In [1]: import numpy as np

In [2]: import numpy.linalg as la

In [3]: np.set_printoptions(precision=2, suppress=True, linewidth=140, floatmode="fixed")

In [4]: other = np.array([[3, -9, 3, 1, -2, 9, 5, -3, -7, 2],
   ...:     [-7, 0, -9, -1, 0, -4, 1, 1, 8, -5],
   ...:     [7, -9, 1, -5, 1, 3, 2, 3, -1, -8],
   ...:     [5, -6, 6, -9, -4, 5, 4, 0, -9, 9],
   ...:     [-8, 8, -1, 4, -1, -5, 1, -1, 3, 4],
   ...:     [9, 1, 6, -1, -4, 2, 5, -7, -9, -9],
   ...:     [-1, 2, -2, -9, 1, -4, -9, -7, -7, 2],
   ...:     [1, -4, 1, -9, -9, -7, 5, -3, -8, -3],
   ...:     [-9, -8, 5, -9, 2, 7, -6, 1, -3, -2],
   ...:     [-1, 5, -2, -9, 3, -6, -1, -3, -9, 4]])

In [5]: m1 = other - other.T

In [6]: print(m1)
[[  0  -2  -4  -4   6   0   6  -4   2   3]
 [  2   0   0   5  -8  -5  -1   5  16 -10]
 [  4   0   0 -11   2  -3   4   2  -6  -6]
 [  4  -5  11   0  -8   6  13   9   0  18]
 [ -6   8  -2   8   0  -1   0   8   1   1]
 [  0   5   3  -6   1   0   9   0 -16  -3]
 [ -6   1  -4 -13   0  -9   0 -12  -1   3]
 [  4  -5  -2  -9  -8   0  12   0  -9   0]
 [ -2 -16   6   0  -1  16   1   9   0   7]
 [ -3  10   6 -18  -1   3  -3   0  -7   0]]

In [7]: Q, r_ = la.qr(m1)

In [8]: print(np.allclose(r_.T @ r_, m1.T @ m1))
True

In [9]: print(np.abs(np.diag(r_)))
[11.70 20.93 14.95 28.12 13.05  9.13 16.22  9.62 13.94 11.36]

In [10]: print(np.round(Q.T @ Q, 2) + 0)
[[1.00 0.00 0.00 0.00 0.00 0.00 0.00 0.00 0.00 0.00]
 [0.00 1.00 0.00 0.00 0.00 0.00 0.00 0.00 0.00 0.00]
 [0.00 0.00 1.00 0.00 0.00 0.00 0.00 0.00 0.00 0.00]
 [0.00 0.00 0.00 1.00 0.00 0.00 0.00 0.00 0.00 0.00]
 [0.00 0.00 0.00 0.00 1.00 0.00 0.00 0.00 0.00 0.00]
 [0.00 0.00 0.00 0.00 0.00 1.00 0.00 0.00 0.00 0.00]
 [0.00 0.00 0.00 0.00 0.00 0.00 1.00 0.00 0.00 0.00]
 [0.00 0.00 0.00 0.00 0.00 0.00 0.00 1.00 0.00 0.00]
 [0.00 0.00 0.00 0.00 0.00 0.00 0.00 0.00 1.00 0.00]
 [0.00 0.00 0.00 0.00 0.00 0.00 0.00 0.00 0.00 1.00]]

In [11]: print(Q.shape, r_.shape)
(10, 10) (10, 10)

In [12]: J = np.load("w.npy")

In [13]: print(J)
[[-2  1 -2 -3 -1]
 [ 1 -2  1 -2 -3]
 [-2  1 -2  1 -2]
 [-3 -2  1 -2  1]
 [-1 -3 -2  1 -2]]

In [14]: # symmetric, so the eigenvalues are real

In [15]: print([round(float(la.det(J[:i, :i])), 2) + 0 for i in range(1, 6)])
[-2.0, 3.0, 0.0, -48.0, -608.0]

In [16]: print(np.round(la.eigvalsh(J).min(), 2))
-5.81

In [17]: try:
    ...:     la.cholesky(J)
    ...: except la.LinAlgError as e:
    ...:     print(repr(e))
    ...: 
LinAlgError('Matrix is not positive definite')

In [18]: print(np.all(la.eigvalsh(J) > 0))
False
